In [1]: import numpy as np

In [2]: np.set_printoptions(precision=2, suppress=True, linewidth=120, legacy="1.25")

In [3]: def tidy(a):
   ...:     return np.round(a, 2) + 0
   ...: 

In [4]: X = np.array([[4, 4, 4, 4, 4, 4],
   ...:     [4, 8, 8, 8, 8, 8],
   ...:     [4, 8, 12, 12, 12, 12],
   ...:     [4, 8, 12, 16, 16, 16],
   ...:     [4, 8, 12, 16, 20, 20],
   ...:     [4, 8, 12, 16, 20, 24]])

In [5]: f = np.array([-3, 3, 3, -2, -2, 0])

In [6]: A2 = X + np.outer(f, np.eye(6)[0])

In [7]: print(A2)
[[ 1.  4.  4.  4.  4.  4.]
 [ 7.  8.  8.  8.  8.  8.]
 [ 7.  8. 12. 12. 12. 12.]
 [ 2.  8. 12. 16. 16. 16.]
 [ 2.  8. 12. 16. 20. 20.]
 [ 4.  8. 12. 16. 20. 24.]]

In [8]: Lm = np.linalg.cholesky(X)

In [9]: print(Lm)
[[2. 0. 0. 0. 0. 0.]
 [2. 2. 0. 0. 0. 0.]
 [2. 2. 2. 0. 0. 0.]
 [2. 2. 2. 2. 0. 0.]
 [2. 2. 2. 2. 2. 0.]
 [2. 2. 2. 2. 2. 2.]]

In [10]: print(np.prod(np.diag(Lm)) ** 2, tidy(np.linalg.det(X)))
4096.0 4096.0

In [11]: print(tidy(X / np.sqrt(np.outer(np.diag(X), np.diag(X)))))
[[1.   0.71 0.58 0.5  0.45 0.41]
 [0.71 1.   0.82 0.71 0.63 0.58]
 [0.58 0.82 1.   0.87 0.77 0.71]
 [0.5  0.71 0.87 1.   0.89 0.82]
 [0.45 0.63 0.77 0.89 1.   0.91]
 [0.41 0.58 0.71 0.82 0.91 1.  ]]

In [12]: A2 = X / np.sqrt((X ** 2).mean(axis=1, keepdims=True))

In [13]: print(tidy(X - X.mean(axis=1, keepdims=True)))
[[  0.     0.     0.     0.     0.     0.  ]
 [ -3.33   0.67   0.67   0.67   0.67   0.67]
 [ -6.    -2.     2.     2.     2.     2.  ]
 [ -8.    -4.     0.     4.     4.     4.  ]
 [ -9.33  -5.33  -1.33   2.67   6.67   6.67]
 [-10.    -6.    -2.     2.     6.    10.  ]]

In [14]: print(np.linalg.matrix_rank(X - X.mean(axis=1, keepdims=True)))
5

In [15]: print(np.linalg.matrix_rank(A2) == np.linalg.matrix_rank(X))
True

In [16]: feats = np.load("a.npy")

In [17]: print(tidy(feats))
[[ 0.13  0.02  0.13  0.1   0.13 -0.35 -0.16 -0.24  0.27  0.35 -0.04 -0.52 -0.4  -0.19  0.03 -0.27]
 [-0.23  0.73  0.19  0.51  0.1  -0.15  0.06 -0.01 -0.04 -0.13 -0.02  0.03  0.14 -0.19 -0.03  0.11]
 [ 0.05  0.04  0.28 -0.28  0.41 -0.36  0.13  0.28 -0.57 -0.02 -0.19  0.08 -0.18  0.13 -0.05 -0.16]
 [ 0.08  0.06  0.05  0.15 -0.34  0.09 -0.29  0.43 -0.11  0.03  0.34  0.12 -0.45 -0.06 -0.48 -0.06]
 [ 0.   -0.21 -0.01  0.13  0.1   0.02 -0.45  0.18 -0.24 -0.37  0.15 -0.13  0.   -0.42  0.52  0.01]
 [ 0.18  0.08 -0.19 -0.07  0.04  0.09 -0.1  -0.19 -0.48  0.26  0.29 -0.37  0.48 -0.13 -0.3  -0.04]
 [-0.2   0.3  -0.74 -0.16  0.3   0.16  0.09 -0.01 -0.03 -0.09  0.09 -0.03 -0.36 -0.01  0.05 -0.17]
 [-0.25  0.2   0.42 -0.51  0.19  0.44 -0.05  0.1   0.21 -0.09  0.11 -0.32 -0.04 -0.1  -0.09  0.19]
 [ 0.18 -0.17  0.07  0.47  0.4   0.37  0.32  0.27 -0.01  0.29  0.19 -0.14 -0.09  0.2   0.17  0.16]
 [ 0.4   0.36 -0.03 -0.31 -0.12 -0.08  0.08  0.33  0.2   0.36  0.18  0.24  0.16 -0.22  0.38 -0.08]
 [-0.18  0.   -0.25 -0.06 -0.16 -0.44 -0.02  0.42  0.08  0.02  0.01 -0.42  0.1   0.28  0.05  0.48]
 [ 0.45 -0.09 -0.17  0.    0.3  -0.05  0.07  0.11  0.22 -0.24 -0.3   0.03  0.03 -0.43 -0.41  0.32]
 [-0.51 -0.23 -0.07  0.06 -0.08  0.07  0.17  0.34 -0.01  0.34 -0.33 -0.01  0.16 -0.45 -0.09 -0.25]
 [ 0.25  0.19 -0.04  0.1  -0.08  0.25 -0.19  0.29  0.09 -0.23 -0.43 -0.29  0.21  0.33  0.   -0.47]
 [-0.08 -0.17  0.05  0.02  0.15 -0.27  0.3   0.13  0.3  -0.36  0.52 -0.05  0.24  0.   -0.15 -0.42]
 [-0.18 -0.04 -0.05  0.02  0.48 -0.08 -0.61  0.06  0.25  0.26  0.05  0.33  0.23  0.21 -0.13 -0.01]]

In [18]: rng = np.random.default_rng(6236)

In [19]: labels = rng.permutation(16)

In [20]: A2 = feats[:, labels] * rng.choice([-1, 1], 16)

In [21]: print(tidy(A2))
[[ 0.35  0.52  0.13 -0.16  0.4   0.24  0.02  0.19  0.04  0.13 -0.03 -0.1   0.13  0.35  0.27  0.27]
 [ 0.15 -0.03  0.1   0.06 -0.14  0.01  0.73  0.19  0.02 -0.23  0.03 -0.51  0.19 -0.13 -0.11 -0.04]
 [ 0.36 -0.08  0.41  0.13  0.18 -0.28  0.04 -0.13  0.19  0.05  0.05  0.28  0.28 -0.02  0.16 -0.57]
 [-0.09 -0.12 -0.34 -0.29  0.45 -0.43  0.06  0.06 -0.34  0.08  0.48 -0.15  0.05  0.03  0.06 -0.11]
 [-0.02  0.13  0.1  -0.45  0.   -0.18 -0.21  0.42 -0.15  0.   -0.52 -0.13 -0.01 -0.37 -0.01 -0.24]
 [-0.09  0.37  0.04 -0.1  -0.48  0.19  0.08  0.13 -0.29  0.18  0.3   0.07 -0.19  0.26  0.04 -0.48]
 [-0.16  0.03  0.3   0.09  0.36  0.01  0.3   0.01 -0.09 -0.2  -0.05  0.16 -0.74 -0.09  0.17 -0.03]
 [-0.44  0.32  0.19 -0.05  0.04 -0.1   0.2   0.1  -0.11 -0.25  0.09  0.51  0.42 -0.09 -0.19  0.21]
 [-0.37  0.14  0.4   0.32  0.09 -0.27 -0.17 -0.2  -0.19  0.18 -0.17 -0.47  0.07  0.29 -0.16 -0.01]
 [ 0.08 -0.24 -0.12  0.08 -0.16 -0.33  0.36  0.22 -0.18  0.4  -0.38  0.31 -0.03  0.36  0.08  0.2 ]
 [ 0.44  0.42 -0.16 -0.02 -0.1  -0.42  0.   -0.28 -0.01 -0.18 -0.05  0.06 -0.25  0.02 -0.48  0.08]
 [ 0.05 -0.03  0.3   0.07 -0.03 -0.11 -0.09  0.43  0.3   0.45  0.41  0.   -0.17 -0.24 -0.32  0.22]
 [-0.07  0.01 -0.08  0.17 -0.16 -0.34 -0.23  0.45  0.33 -0.51  0.09 -0.06 -0.07  0.34  0.25 -0.01]
 [-0.25  0.29 -0.08 -0.19 -0.21 -0.29  0.19 -0.33  0.43  0.25  0.   -0.1  -0.04 -0.23  0.47  0.09]
 [ 0.27  0.05  0.15  0.3  -0.24 -0.13 -0.17  0.   -0.52 -0.08  0.15 -0.02  0.05 -0.36  0.42  0.3 ]
 [ 0.08 -0.33  0.48 -0.61 -0.23 -0.06 -0.04 -0.21 -0.05 -0.18  0.13 -0.02 -0.05  0.26  0.01  0.25]]

In [22]: left, _, Vh = np.linalg.svd(feats.T @ A2)

In [23]: print(labels)
[ 5 11  4  6 12  7  1 13 10  0 14  3  2  9 15  8]
